% python3 -q
>>> import numpy as np
>>> import numpy.linalg as la
>>> np.set_printoptions(precision=3, suppress=True, linewidth=100, legacy="1.25")
>>> X = np.load("arr.npy")
>>> X
array([[ 2,  3,  4],
       [ 0,  0,  0],
       [ 5,  8, 10]])
>>> hat = np.triu(np.array([[3, 4, 5], [2, 3, 2], [5, 5, 3]]), 1) + np.eye(3)
>>> A2 = hat @ X @ la.inv(hat)
>>> round(float(la.det(A2)), 3)
0.0
>>> la.matrix_rank(A2)
2
>>> np.trace(A2), np.trace(X)
(12.0, 12)
>>> A2
array([[ 27., -65.,  49.],
       [ 10., -24.,  18.],
       [  5., -12.,   9.]])
>>> np.unique(X.round(6), axis=0).shape
(3, 3)
>>> X @ la.pinv(X) @ X
array([[ 2.,  3.,  4.],
       [ 0.,  0.,  0.],
       [ 5.,  8., 10.]])
>>> print(np.abs(np.diag(la.qr(X)[1])) > 1e-9)
[ True  True False]
>>> la.cond(X) > 100
True
>>> U, s, VT = la.svd(X)
>>> s
array([14.764,  0.151,  0.   ])
>>> A2 = U[:, :2] @ np.diag(s[:2]) @ VT[:2]
>>> la.matrix_rank(A2)
2
>>> U, s, VT = la.svd(X)
>>> V = VT[:(s > 1e-8).sum()]
>>> rng = np.random.default_rng(2640)
>>> x = X[1] + -2 * X[0] + rng.integers(2) * np.eye(3)[0]
>>> print(x)
[-3. -6. -8.]
>>> print(la.matrix_rank(np.vstack([X, x])))
3
>>> print(round(float(la.norm(x - V.T @ V @ x)), 3))
0.894
>>> np.diag(V.T @ V)
array([0.2, 1. , 0.8])
>>> np.round(V.T @ V, 3) + 0
array([[0.2, 0. , 0.4],
       [0. , 1. , 0. ],
       [0.4, 0. , 0.8]])
>>> np.allclose(V.T @ V @ x, x)
False
>>> data = np.load("case1.npy")
>>> data
array([[-2,  0,  0],
       [ 5, -1,  0],
       [ 0,  0,  0],
       [ 0,  0,  0]])
>>> # column 0 dominates
>>> rk = la.matrix_rank(data)
>>> print(rk)
2
>>> null = la.svd(data)[2][rk:].T
>>> la.matrix_rank(data.T @ data), la.matrix_rank(data @ data.T)
(2, 2)
>>> data @ null
array([[0.],
       [0.],
       [0.],
       [0.]])
>>> [int(la.matrix_rank(data[:i])) for i in range(1, len(data) + 1)]
[1, 2, 2, 2]
>>> np.allclose(data @ null, 0)
True
>>> print(la.norm(data, axis=1))
[2.    5.099 0.    0.   ]
>>> round(float(la.norm(data, 1)), 3), round(la.norm(data, np.inf), 3)
(7.0, 6.0)
>>> F = np.array([[-1, -2, 1, 4], [-1, 3, 3, 12], [3, -3, 1, 4], [2, 0, 0, 0]])
>>> np.trace(F)
3
>>> np.round(np.abs(la.eigvals(F)).max(), 3)
5.085
>>> la.matrix_power(F, 2)
array([[ 14,  -7,  -6, -24],
       [ 31,   2,  11,  44],
       [ 11, -18,  -5, -20],
       [ -2,  -4,   2,   8]])
>>> print(round(la.det(F), 3))
0.0
>>> la.cond(F) > 100
True
>>> [round(float(x), 3) for x in la.svd(F, compute_uv=False)[:3]]
[13.74, 5.248, 2.771]
>>> np.argsort(-la.norm(F, axis=0).round(6), kind="stable")[:3]
array([3, 1, 0])
>>> la.matrix_rank(F, rtol=0.1)
3
>>> np.round(la.norm(F, 2) / la.norm(F), 3)
0.918
>>> U, s, VT = la.svd(F)
>>> V = VT[:(s > 1e-8).sum()]
>>> x = F[1] + 3 * F[0] + rng.integers(2) * np.eye(4)[0]
>>> x
array([-3., -3.,  6., 24.])
>>> np.round(V.T @ V, 3) + 0
array([[1.   , 0.   , 0.   , 0.   ],
       [0.   , 1.   , 0.   , 0.   ],
       [0.   , 0.   , 0.059, 0.235],
       [0.   , 0.   , 0.235, 0.941]])
>>> round(la.norm(x - V.T @ V @ x), 3)
0.0
>>> np.diag(V.T @ V)
array([1.   , 1.   , 0.059, 0.941])
>>> print(np.allclose(V.T @ V @ x, x))
True
>>> la.matrix_rank(np.vstack([F, x]))
3
>>> A2 = np.array([[-1, 0], [-2, -2], [0, -3], [2, -1]])
>>> A2.T @ F.T
array([[ 13,  19,  11,  -2],
       [ -3, -27,  -1,   0]])
>>> print(np.vstack([F, A2.T]).shape)
(6, 4)
>>> F @ A2
array([[ 13,  -3],
       [ 19, -27],
       [ 11,  -1],
       [ -2,   0]])
>>> np.einsum("ij->j", F)
array([ 3, -2,  5, 20])
>>> A2 @ F
Traceback (most recent call last):
  File "<python-input-65>", line 1, in <module>
    A2 @ F
    ~~~^~~
ValueError: matmul: Input operand 1 has a mismatch in its core dimension 0, with gufunc signature (n?,k),(k,m?)->(n?,m?) (size 4 is different from 2)
>>> np.einsum("ik,kj->ij", F, A2)
array([[ 13,  -3],
       [ 19, -27],
       [ 11,  -1],
       [ -2,   0]])
>>> print(np.einsum("ik,kj->ji", F, A2))
[[ 13  19  11  -2]
 [ -3 -27  -1   0]]
>>> arr = np.loadtxt("run10.csv", delimiter=",")
>>> arr
array([[ 1., -1.,  1., -1., -1.,  1., -1.,  1.],
       [ 1., -1.,  1., -1.,  1., -1.,  1., -1.],
       [ 1.,  1., -1., -1.,  1.,  1., -1., -1.],
       [ 1.,  1.,  1.,  1., -1., -1., -1., -1.]])
>>> A2 = arr[0, 0] * arr[1:] - np.outer(arr[1:, 0], arr[0])
>>> A2
array([[ 0.,  0.,  0.,  0.,  2., -2.,  2., -2.],
       [ 0.,  2., -2.,  0.,  2.,  0.,  0., -2.],
       [ 0.,  2.,  0.,  2.,  0., -2.,  0., -2.]])
>>> la.matrix_rank(A2), la.matrix_rank(arr)
(3, 4)
>>> np.flatnonzero(~A2.round(6).any(axis=1))
array([], dtype=int64)
>>> G = arr.T @ arr
>>> np.trace(G), (arr ** 2).sum()
(32.0, 32.0)
>>> la.svd(arr, compute_uv=False) ** 2
array([8., 8., 8., 8.])
>>> print(np.diag(G))
[4. 4. 4. 4. 4. 4. 4. 4.]
>>> np.round(la.eigvalsh(G)[::-1], 3) + 0
array([8., 8., 8., 8., 0., 0., 0., 0.])
>>> print(G)
[[ 4.  0.  2. -2.  0.  0. -2. -2.]
 [ 0.  4. -2.  2.  0.  0. -2. -2.]
 [ 2. -2.  4.  0. -2. -2.  0.  0.]
 [-2.  2.  0.  4. -2. -2.  0.  0.]
 [ 0.  0. -2. -2.  4.  0.  2. -2.]
 [ 0.  0. -2. -2.  0.  4. -2.  2.]
 [-2. -2.  0.  0.  2. -2.  4.  0.]
 [-2. -2.  0.  0. -2.  2.  0.  4.]]
>>> u, g = arr[0], arr[1]
>>> u @ u
8.0
>>> pr = (u @ g) / (u @ u) * u
>>> pr
array([ 0., -0.,  0., -0., -0.,  0., -0.,  0.])
>>> g - pr
array([ 1., -1.,  1., -1.,  1., -1.,  1., -1.])
>>> U, s, VT = la.svd(arr, full_matrices=False)
>>> print(np.round(U.T @ U, 3) + 0)
[[1. 0. 0. 0.]
 [0. 1. 0. 0.]
 [0. 0. 1. 0.]
 [0. 0. 0. 1.]]
>>> round(np.sqrt((s ** 2).sum()), 3), round(la.norm(arr), 3)
(5.657, 5.657)
>>> np.round(U.T @ arr @ VT.T, 3) + 0
array([[2.828, 0.   , 0.   , 0.   ],
       [0.   , 2.828, 0.   , 0.   ],
       [0.   , 0.   , 2.828, 0.   ],
       [0.   , 0.   , 0.   , 2.828]])
>>> u = np.array([1, -3, -1])
>>> np.correlate(arr[2], arr[1], "full")
array([-1.,  0.,  1.,  0., -1.,  0.,  1.,  0.,  1.,  0., -1.,  0.,  1.,  0., -1.])
>>> mat = np.tril(np.array([[0, 2, 3], [2, 0, 3], [0, 3, 0]]), -1) + np.eye(3, dtype=int)
>>> print(mat)
[[1 0 0]
 [2 1 0]
 [0 3 1]]
>>> # triangular
>>> vals, V = la.eig(mat)
>>> mat @ V[:, 0] - vals[0] * V[:, 0]
array([0., 0., 0.])
>>> np.sort(la.eigvals(mat @ mat))
array([1., 1., 1.])
>>> print(np.sort(la.eigvals(la.inv(mat))))
[1. 1. 1.]
>>> q, V = la.qr(mat[:, :1])[0], la.qr(mat[:, 1:])[0]
>>> s = la.svd(q.T @ V, compute_uv=False)
>>> round(la.norm(q @ q.T - V @ V.T, 2), 3)
1.0
>>> (s > 0.9).sum()
0
>>> np.degrees(np.arccos(s.clip(0, 1)))
array([26.565])
>>> A2 = arr / la.norm(arr, axis=1, keepdims=True)
>>> G = A2 @ A2.T
>>> np.argwhere(np.triu(np.abs(G) > 0.95, 1))
array([], shape=(0, 2), dtype=int64)
>>> np.degrees(np.arccos(np.clip(G[3, 2], -1, 1)))
90.0
>>> (G - 2 * np.eye(4)).round(6).argmax(axis=1)
array([1, 0, 0, 0])
>>> G[3].round(3) + 0
array([0., 0., 0., 1.])
>>> (np.abs(G) > 0.9).astype(int)
array([[1, 0, 0, 0],
       [0, 1, 0, 0],
       [0, 0, 1, 0],
       [0, 0, 0, 1]])
>>> G.round(3) + 0
array([[1., 0., 0., 0.],
       [0., 1., 0., 0.],
       [0., 0., 1., 0.],
       [0., 0., 0., 1.]])
>>> J = np.vander(np.arange(4) - 1, 3, increasing=True)
>>> J
array([[ 1, -1,  1],
       [ 1,  0,  0],
       [ 1,  1,  1],
       [ 1,  2,  4]])
>>> hat = np.triu(np.array([[-1, -2, 1], [1, -2, 0], [-2, 1, 1]]), 1) + np.eye(3)
>>> A2 = hat @ mat @ la.inv(hat)
>>> np.round(la.det(A2), 3)
1.0
>>> x = np.array([-4, 1, -5])
>>> target = J @ x
>>> np.round(la.pinv(J) @ J, 3) + 0
array([[1., 0., 0.],
       [0., 1., 0.],
       [0., 0., 1.]])
>>> target = target + 0.05 * rng.normal(size=4)
>>> print(target)
[-10.07   -3.985  -7.965 -21.984]
>>> b, *_ = la.lstsq(J, target)
>>> [round(float(la.norm(la.solve(J.T @ J + lam * np.eye(3), J.T @ target))), 2) for lam in (0, 1, 10, 100)]
[6.5, 5.72, 3.69, 0.99]
>>> q, r_ = la.qr(J)
>>> np.abs(np.diag(r_))
array([2.   , 2.236, 2.   ])
>>> np.trace(q @ q.T)
3.0
>>> np.round(q @ r_, 3) + 0
array([[ 1., -1.,  1.],
       [ 1.,  0.,  0.],
       [ 1.,  1.,  1.],
       [ 1.,  2.,  4.]])
>>> np.round(q.T @ q, 3) + 0
array([[1., 0., 0.],
       [0., 1., 0.],
       [0., 0., 1.]])
>>> q.shape, r_.shape
((4, 3), (3, 3))
>>> np.allclose(r_.T @ r_, J.T @ J)
True
>>> W0 = np.loadtxt("m.csv", delimiter=",")
>>> W0
array([[3., 0., 0.],
       [3., 3., 0.],
       [0., 2., 0.]])
>>> np.prod(np.diag(W0)), round(float(la.det(W0)), 3)
(0.0, 0.0)
>>> W0 @ W0
array([[ 9.,  0.,  0.],
       [18.,  9.,  0.],
       [ 6.,  6.,  0.]])
>>> [int(la.matrix_rank(la.matrix_power(W0, p))) for p in range(1, 4)]
[2, 2, 2]
>>> try:
...     la.inv(W0)
... except la.LinAlgError as e:
...     print(e)
... 
Singular matrix
>>> np.sort(la.eigvals(W0))
array([0., 3., 3.])
>>> print(la.matrix_rank(W0 - W0[0, 0] * np.eye(3)))
2
>>> U, s, VT = la.svd(W0)
>>> np.argmax(s[:-1] / (s[1:] + 1e-6)) + 1
2
>>> A2 = U[:, :2] @ np.diag(s[:2]) @ VT[:2]
>>> la.matrix_rank(A2)
2
>>> la.matrix_rank(W0, rtol=0.05)
2
>>> round(la.norm(W0 - A2) / la.norm(W0), 3)
0.0
>>> print(np.round(la.norm(W0 - A2, 2), 3), s[2])
0.0 0.0
>>> A = np.array([[-4, -4, -3, 3], [-4, -3, -2, 2], [-4, 0, -2, -5], [4, 1, 0, 4]]) * (rng.random((4, 4)) < 0.3)
>>> A
array([[ 0,  0,  0,  3],
       [-4,  0,  0,  0],
       [ 0,  0, -2, -5],
       [ 0,  1,  0,  0]])
>>> rk = la.matrix_rank(W0)
>>> rk
2
>>> null = la.svd(W0)[2][rk:].T
>>> [int(la.matrix_rank(W0[:, :j + 1])) for j in range(3)]
[1, 2, 2]
>>> print(la.matrix_rank(W0.T @ W0), la.matrix_rank(W0 @ W0.T))
2 2
>>> null[:, 0] / null[np.abs(null[:, 0]).round(6).argmax(), 0]
array([0., 0., 1.])
>>> [int(la.matrix_rank(W0[:i])) for i in range(1, len(W0) + 1)]
[1, 2, 2]
>>> W0 @ null
array([[0.],
       [0.],
       [0.]])
